$ ipython --no-banner

In [1]: import numpy as np

In [2]: np.set_printoptions(suppress=True, linewidth=120)

In [3]: def rnd(a):
   ...:     return np.round(a, 1) + 0
   ...: 

In [4]: W0 = np.load("arr.npy")

In [5]: W0
Out[5]: 
array([[3., 1., 0., 0., 0.],
       [0., 3., 1., 0., 0.],
       [0., 0., 3., 1., 0.],
       [0., 0., 0., 3., 1.],
       [0., 0., 0., 0., 3.]])

In [6]: np.prod(np.diag(W0)), rnd(np.linalg.det(W0))
Out[6]: (np.float64(243.0), np.float64(243.0))

In [7]: rnd(np.sort(np.linalg.eigvals(W0)))
Out[7]: array([3., 3., 3., 3., 3.])

In [8]: [int(np.linalg.matrix_rank(np.linalg.matrix_power(W0, p))) for p in range(1, 6)]
Out[8]: [5, 5, 5, 5, 5]

In [9]: np.linalg.matrix_rank(W0 - W0[0, 0] * np.eye(5))
Out[9]: np.int64(4)

In [10]: feats = np.load("case11.npy")

In [11]: feats
Out[11]: 
array([[1, 0, 1, 2, 1, 2, 2, 1, 1],
       [0, 2, 1, 0, 1, 2, 2, 2, 2],
       [0, 0, 0, 1, 2, 0, 1, 0, 2],
       [2, 0, 1, 2, 1, 1, 2, 0, 0],
       [0, 0, 1, 2, 1, 1, 0, 2, 0],
       [0, 1, 1, 2, 0, 2, 2, 0, 1],
       [0, 2, 2, 1, 1, 1, 1, 1, 1],
       [1, 0, 2, 1, 2, 0, 2, 1, 1],
       [1, 4, 3, 2, 3, 6, 6, 5, 5]])

In [12]: np.argsort(-np.linalg.norm(feats, axis=0).round(6), kind="stable")[:3]
Out[12]: array([6, 5, 8])

In [13]: np.linalg.matrix_rank(feats, rtol=0.1)
Out[13]: np.int64(6)

In [14]: rng = np.random.default_rng(296)

In [15]: lab = rng.permutation(9)

In [16]: lab
Out[16]: array([2, 1, 0, 4, 5, 3, 8, 7, 6])

In [17]: M2 = feats[lab][:, lab]

In [18]: np.trace(M2)
Out[18]: np.int64(15)

In [19]: np.diag(M2)
Out[19]: array([0, 2, 1, 1, 2, 2, 5, 1, 1])

In [20]: M2
Out[20]: 
array([[0, 0, 0, 2, 0, 1, 2, 0, 1],
       [1, 2, 0, 1, 2, 0, 2, 2, 2],
       [1, 0, 1, 1, 2, 2, 1, 1, 2],
       [1, 0, 0, 1, 1, 2, 0, 2, 0],
       [1, 1, 0, 0, 2, 2, 1, 0, 2],
       [1, 0, 2, 1, 1, 2, 0, 0, 2],
       [3, 4, 1, 3, 6, 2, 5, 5, 6],
       [2, 0, 1, 2, 0, 1, 1, 1, 2],
       [2, 2, 0, 1, 1, 1, 1, 1, 1]])

In [21]: rnd(np.linalg.det(M2)), rnd(np.linalg.det(feats[lab]))
Out[21]: (np.float64(0.0), np.float64(0.0))

In [22]: rnd(np.sort(np.abs(np.linalg.eigvals(M2))))
Out[22]: array([ 0. ,  0.2,  0.2,  1.4,  1.6,  1.6,  2.6,  3.3, 12.2])

In [23]: J = np.load("dump.npy")

In [24]: J
Out[24]: 
array([[-5,  0,  0,  0,  0,  0,  0,  0,  0,  0],
       [-3,  9,  0,  0,  0,  0,  0,  0,  0,  0],
       [ 8,  0,  4,  0,  0,  0,  0,  0,  0,  0],
       [ 2, -6, -3, -1,  0,  0,  0,  0,  0,  0],
       [-9, -8, -7,  1,  3,  0,  0,  0,  0,  0],
       [-5,  4,  6,  0,  8,  1,  0,  0,  0,  0],
       [ 1, -7, -9,  4,  4, -8,  0,  0,  0,  0],
       [-2, -4,  6, -7, -8, -2, -1,  1,  0,  0],
       [ 3, -6, -2,  6, -8,  8,  9,  1,  8,  0],
       [ 6, -9, -2, -6, -7, -6,  9,  4,  3,  1]])

In [25]: x = np.array([4, 2, 1, 4, 3])

In [26]: W0 @ np.eye(5)[3]
Out[26]: array([0., 0., 1., 3., 0.])

In [27]: W0 @ x
Out[27]: array([14.,  7.,  7., 15.,  9.])

In [28]: W0 @ (2 * x)
Out[28]: array([28., 14., 14., 30., 18.])

In [29]: W0 @ np.ones(5)
Out[29]: array([4., 4., 4., 4., 3.])

In [30]: blk = np.stack([J, -2 * J, J[::-1]])

In [31]: np.einsum("bij,cij->bc", blk, blk)
Out[31]: 
array([[ 1701, -3402,   -46],
       [-3402,  6804,    92],
       [  -46,    92,  1701]])

In [32]: rank = np.linalg.matrix_rank(J)

In [33]: rank
Out[33]: np.int64(9)

In [34]: null = np.linalg.svd(J)[2][rank:].T

In [35]: rnd(null[:, 0] / null[np.abs(null[:, 0]).round(6).argmax(), 0])
Out[35]: array([ 0. ,  0. ,  0. ,  0. ,  0. ,  0. , -0.1, -0.1,  0.1,  1. ])

In [36]: rnd(null @ null.T)
Out[36]: 
array([[ 0. ,  0. ,  0. ,  0. ,  0. ,  0. ,  0. ,  0. ,  0. ,  0. ],
       [ 0. ,  0. ,  0. ,  0. ,  0. ,  0. ,  0. ,  0. ,  0. ,  0. ],
       [ 0. ,  0. ,  0. ,  0. ,  0. ,  0. ,  0. ,  0. ,  0. ,  0. ],
       [ 0. ,  0. ,  0. ,  0. ,  0. ,  0. ,  0. ,  0. ,  0. ,  0. ],
       [ 0. ,  0. ,  0. ,  0. ,  0. ,  0. ,  0. ,  0. ,  0. ,  0. ],
       [ 0. ,  0. ,  0. ,  0. ,  0. ,  0. ,  0. ,  0. ,  0. ,  0. ],
       [ 0. ,  0. ,  0. ,  0. ,  0. ,  0. ,  0. ,  0. ,  0. , -0.1],
       [ 0. ,  0. ,  0. ,  0. ,  0. ,  0. ,  0. ,  0. ,  0. , -0.1],
       [ 0. ,  0. ,  0. ,  0. ,  0. ,  0. ,  0. ,  0. ,  0. ,  0.1],
       [ 0. ,  0. ,  0. ,  0. ,  0. ,  0. , -0.1, -0.1,  0.1,  1. ]])

In [37]: np.linalg.matrix_rank(J.T @ J), np.linalg.matrix_rank(J @ J.T)
Out[37]: (np.int64(9), np.int64(9))
